$ python -q
>>> import numpy as np
>>> import numpy.linalg as la
>>> np.set_printoptions(precision=3, suppress=True, linewidth=120, legacy="1.25")
>>> def tidy(a):
...     return np.round(a, 3) + 0
... 
>>> arr = np.array([[0, 0, 0, 1, 0, 1],
...     [0, 0, 0, 0, 0, 0],
...     [0, 0, 0, 0, 1, 0],
...     [1, 0, 0, 0, 1, 0],
...     [0, 0, 1, 1, 0, 1],
...     [1, 0, 0, 0, 1, 0]])
>>> # null space of dimension 2
>>> left, sigma, Vh = la.svd(arr)
>>> V = Vh[:(sigma > 1e-8).sum()]
>>> rng = np.random.default_rng(5207)
>>> vec = arr[0] + -1 * arr[1] + rng.integers(2) * np.eye(6)[1]
>>> vec
array([0., 1., 0., 1., 0., 1.])
>>> la.matrix_rank(np.vstack([arr, vec]))
5
>>> feats = np.array([[0, 1, 0], [0, 0, 0], [0, 0, 0]])
>>> # triangular: eigenvalues sit on the diagonal
>>> other = np.array([[-3, 1], [2, 1], [0, -2]])
>>> la.matrix_rank(np.vstack([feats, other.T]))
3
>>> other @ feats
Traceback (most recent call last):
  File "<python-input-16>", line 1, in <module>
    other @ feats
    ~~~~~~^~~~~~~
ValueError: matmul: Input operand 1 has a mismatch in its core dimension 0, with gufunc signature (n?,k),(k,m?)->(n?,m?) (size 3 is different from 2)
>>> la.matrix_rank(feats @ other)
1
>>> np.einsum("ij->j", feats)
array([0, 1, 0])
>>> vec = np.array([2, 1, 1])
>>> la.norm(feats @ vec) <= la.norm(feats, 2) * la.norm(vec) + 1e-9
True
>>> feats @ (2 * vec)
array([2, 0, 0])
>>> left, sigma, Vh = la.svd(feats)
>>> print(sigma)
[1. 0. 0.]
>>> other = left[:, :1] @ np.diag(sigma[:1]) @ Vh[:1]
>>> np.abs(feats - other).max()
0.0
>>> la.matrix_rank(other)
1
>>> lab = rng.integers(0, 2, 5)
>>> data = np.array([[0, 2, 3, 1, 1],
...     [3, 1, 2, 2, 1],
...     [1, 0, 3, 0, 3],
...     [2, 2, 1, 0, 0],
...     [2, 0, 2, 1, 2]]) * (lab[:, None] == lab)
>>> data
array([[0, 0, 3, 1, 1],
       [0, 1, 0, 0, 0],
       [1, 0, 3, 0, 3],
       [2, 0, 1, 0, 0],
       [2, 0, 2, 1, 2]])
>>> np.einsum("ii->", data)
6
>>> print(tidy(la.det(data.T)))
-17.0
>>> lab = rng.permutation(5)
>>> other = data[:, lab] * rng.choice([-1, 1], 5)
>>> other
array([[-3,  0,  1,  0,  1],
       [ 0,  1,  0,  0,  0],
       [-3,  0,  0, -1,  3],
       [-1,  0,  0, -2,  0],
       [-2,  0,  1, -2,  2]])
>>> left, _, Vh = la.svd(data.T @ other)
>>> print(tidy(la.lstsq(data, other)[0]))
[[ 0.  0.  0. -1.  0.]
 [ 0.  1.  0.  0.  0.]
 [-1.  0.  0.  0.  0.]
 [ 0.  0.  1.  0.  0.]
 [ 0.  0.  0.  0.  1.]]
>>> print(lab)
[2 1 3 0 4]
